>>> import numpy as np
>>> import numpy.linalg as la
>>> np.set_printoptions(precision=3, suppress=True, linewidth=100, sign=" ")
>>> K = np.loadtxt("x.csv", delimiter=",")
>>> K
array([[  6.,   2., -12.,  -1.,   1.],
       [-12.,  10., -18.,  -5.,  -9.],
       [  6.,   4., -18.,  -2.,   0.],
       [  0.,   2.,  -6.,  -1.,  -1.]])
>>> np.unique(K.round(6), axis=0).shape
(4, 5)
>>> np.allclose(K[:-1].T @ la.lstsq(K[:-1].T, K[-1])[0], K[-1])
True
>>> r = la.matrix_rank(K)
>>> r
np.int64(2)
>>> ns = la.svd(K)[2][r:].T
>>> np.round(K @ ns, 3) + 0
array([[ 0.,  0.,  0.],
       [ 0.,  0.,  0.],
       [ 0.,  0.,  0.],
       [ 0.,  0.,  0.]])
>>> la.matrix_rank(K.T @ K), la.matrix_rank(K @ K.T)
(np.int64(2), np.int64(2))
>>> ang = np.radians(36)
>>> Rm = np.eye(5)
>>> Rm[3, 3] = Rm[0, 0] = np.cos(ang)
>>> Rm[3, 0], Rm[0, 3] = -np.sin(ang), np.sin(ang)
>>> Rm
array([[ 0.809,  0.   ,  0.   ,  0.588,  0.   ],
       [ 0.   ,  1.   ,  0.   ,  0.   ,  0.   ],
       [ 0.   ,  0.   ,  1.   ,  0.   ,  0.   ],
       [-0.588,  0.   ,  0.   ,  0.809,  0.   ],
       [ 0.   ,  0.   ,  0.   ,  0.   ,  1.   ]])
>>> B = K @ Rm.T
>>> np.round(la.det(Rm), 3), np.round(np.trace(Rm), 3)
(np.float64(1.0), np.float64(4.618))
>>> B
array([[  4.266,   2.   , -12.   ,  -4.336,   1.   ],
       [-12.647,  10.   , -18.   ,   3.008,  -9.   ],
       [  3.679,   4.   , -18.   ,  -5.145,   0.   ],
       [ -0.588,   2.   ,  -6.   ,  -0.809,  -1.   ]])
